>>> import numpy as np
>>> from numpy import linalg as LA
>>> np.set_printoptions(suppress=True, linewidth=160)
>>> def tidy(a):
...     return np.round(a, 2) + 0
... 
>>> m1 = np.load("test17.npy")
>>> print(m1)
[[ 0.6  -0.8   0.2   1.3  -0.7   1.4 ]
 [ 0.6  -0.2   1.1   1.1   0.4  -0.5 ]
 [-1.4   1.2  -1.4   0.7  -0.2   0.6 ]
 [ 0.5   1.5   0.5  -0.1   1.7  -1.9 ]
 [-0.7  -2.5   0.7   0.5  -0.1   0.1 ]
 [-1.49  0.76 -1.74  0.04  0.14  0.78]
 [-0.9  -1.    0.9   0.   -0.7   1.1 ]
 [-0.2  -0.1  -1.5  -1.    0.   -1.3 ]
 [-1.1   0.2   0.9   1.2  -0.1   0.9 ]
 [-1.5  -0.9  -0.7  -1.   -0.3  -1.  ]]
>>> f = np.array([-3, 0, 2])
>>> print(tidy(np.correlate(m1[0], m1[6], "full")))
[ 0.66 -1.3   0.78  1.83 -3.    2.47  0.71 -2.11  0.79 -0.77 -1.26]
>>> print(tidy(LA.norm(m1, 2)))
4.63
>>> print(LA.norm(m1, axis=1).argmax())
3
>>> print(m1[1] @ m1[5])
-3.25
>>> print(tidy(LA.norm(m1, axis=0)))
[3.15 3.61 3.37 2.66 2.05 3.39]
>>> print(tidy(LA.norm(m1) ** 2 / LA.norm(m1, 2) ** 2))
2.67
>>> x0 = np.array([-2, 2, 2, 2, 1, -2])
>>> print(tidy(m1 @ np.ones(6)))
[ 2.    2.5  -0.5   2.2  -2.   -1.51 -0.6  -4.1   2.   -5.4 ]
>>> print(m1 @ np.eye(6)[1])
[-0.8  -0.2   1.2   1.5  -2.5   0.76 -1.   -0.1   0.2  -0.9 ]
>>> print(LA.norm(m1 @ x0) <= LA.norm(m1, 2) * LA.norm(x0) + 1e-9)
True
>>> other = np.array([[2, 0, -1, 1, 1, -2, -2, -2, 0, -2, 1],
...     [1, 2, -2, 0, -2, 1, 0, -2, -1, 1, -2],
...     [1, 2, -1, 0, -1, 0, -2, -1, 2, -2, 1],
...     [2, -2, -2, 0, 2, 0, -1, 0, 0, 1, 1],
...     [2, 2, -1, 0, 1, 1, 1, 1, 2, -2, -2],
...     [0, 2, -1, -2, 2, 2, -1, -1, -2, -1, -1],
...     [0, 2, 0, 0, 2, -2, -2, -2, 0, 2, -2],
...     [1, -1, 1, 2, -1, 1, -1, 0, -1, -1, 0],
...     [-1, 1, -2, 0, 1, 1, 2, -2, 0, -2, -1],
...     [0, 2, 2, 2, 2, 0, -1, 2, -1, 2, -1],
...     [-1, -1, -2, 2, 0, -1, -2, -2, -1, 1, -2]])
>>> other[-1] = other[0]
>>> F = other + 0.05 * np.eye(11)
>>> print(F)
[[ 2.05  0.   -1.    1.    1.   -2.   -2.   -2.    0.   -2.    1.  ]
 [ 1.    2.05 -2.    0.   -2.    1.    0.   -2.   -1.    1.   -2.  ]
 [ 1.    2.   -0.95  0.   -1.    0.   -2.   -1.    2.   -2.    1.  ]
 [ 2.   -2.   -2.    0.05  2.    0.   -1.    0.    0.    1.    1.  ]
 [ 2.    2.   -1.    0.    1.05  1.    1.    1.    2.   -2.   -2.  ]
 [ 0.    2.   -1.   -2.    2.    2.05 -1.   -1.   -2.   -1.   -1.  ]
 [ 0.    2.    0.    0.    2.   -2.   -1.95 -2.    0.    2.   -2.  ]
 [ 1.   -1.    1.    2.   -1.    1.   -1.    0.05 -1.   -1.    0.  ]
 [-1.    1.   -2.    0.    1.    1.    2.   -2.    0.05 -2.   -1.  ]
 [ 0.    2.    2.    2.    2.    0.   -1.    2.   -1.    2.05 -1.  ]
 [ 2.    0.   -1.    1.    1.   -2.   -2.   -2.    0.   -2.    1.05]]
>>> left, sv, vt = LA.svd(F, full_matrices=False)
>>> print(tidy(left.T @ F @ vt.T))
[[8.34 0.   0.   0.   0.   0.   0.   0.   0.   0.   0.  ]
 [0.   7.05 0.   0.   0.   0.   0.   0.   0.   0.   0.  ]
 [0.   0.   6.58 0.   0.   0.   0.   0.   0.   0.   0.  ]
 [0.   0.   0.   4.87 0.   0.   0.   0.   0.   0.   0.  ]
 [0.   0.   0.   0.   4.59 0.   0.   0.   0.   0.   0.  ]
 [0.   0.   0.   0.   0.   3.96 0.   0.   0.   0.   0.  ]
 [0.   0.   0.   0.   0.   0.   3.63 0.   0.   0.   0.  ]
 [0.   0.   0.   0.   0.   0.   0.   3.17 0.   0.   0.  ]
 [0.   0.   0.   0.   0.   0.   0.   0.   1.68 0.   0.  ]
 [0.   0.   0.   0.   0.   0.   0.   0.   0.   1.25 0.  ]
 [0.   0.   0.   0.   0.   0.   0.   0.   0.   0.   0.  ]]
>>> print(tidy(vt @ vt.T))
[[1. 0. 0. 0. 0. 0. 0. 0. 0. 0. 0.]
 [0. 1. 0. 0. 0. 0. 0. 0. 0. 0. 0.]
 [0. 0. 1. 0. 0. 0. 0. 0. 0. 0. 0.]
 [0. 0. 0. 1. 0. 0. 0. 0. 0. 0. 0.]
 [0. 0. 0. 0. 1. 0. 0. 0. 0. 0. 0.]
 [0. 0. 0. 0. 0. 1. 0. 0. 0. 0. 0.]
 [0. 0. 0. 0. 0. 0. 1. 0. 0. 0. 0.]
 [0. 0. 0. 0. 0. 0. 0. 1. 0. 0. 0.]
 [0. 0. 0. 0. 0. 0. 0. 0. 1. 0. 0.]
 [0. 0. 0. 0. 0. 0. 0. 0. 0. 1. 0.]
 [0. 0. 0. 0. 0. 0. 0. 0. 0. 0. 1.]]
>>> print(tidy(np.sqrt((sv ** 2).sum())), tidy(LA.norm(F)))
15.83 15.83
>>> print(tidy(left.T @ left))
[[1. 0. 0. 0. 0. 0. 0. 0. 0. 0. 0.]
 [0. 1. 0. 0. 0. 0. 0. 0. 0. 0. 0.]
 [0. 0. 1. 0. 0. 0. 0. 0. 0. 0. 0.]
 [0. 0. 0. 1. 0. 0. 0. 0. 0. 0. 0.]
 [0. 0. 0. 0. 1. 0. 0. 0. 0. 0. 0.]
 [0. 0. 0. 0. 0. 1. 0. 0. 0. 0. 0.]
 [0. 0. 0. 0. 0. 0. 1. 0. 0. 0. 0.]
 [0. 0. 0. 0. 0. 0. 0. 1. 0. 0. 0.]
 [0. 0. 0. 0. 0. 0. 0. 0. 1. 0. 0.]
 [0. 0. 0. 0. 0. 0. 0. 0. 0. 1. 0.]
 [0. 0. 0. 0. 0. 0. 0. 0. 0. 0. 1.]]
>>> print((sv > 1e-8).sum())
11
>>> print(np.allclose(left * sv @ vt, F))
True
>>> print(tidy(np.cumsum(sv ** 2) / np.sum(sv ** 2)))
[0.28 0.48 0.65 0.74 0.83 0.89 0.94 0.98 0.99 1.   1.  ]
>>> print(tidy(sv))
[8.34 7.05 6.58 4.87 4.59 3.96 3.63 3.17 1.68 1.25 0.  ]
>>> print(np.abs(left[:, 0]).round(6).argmax())
0
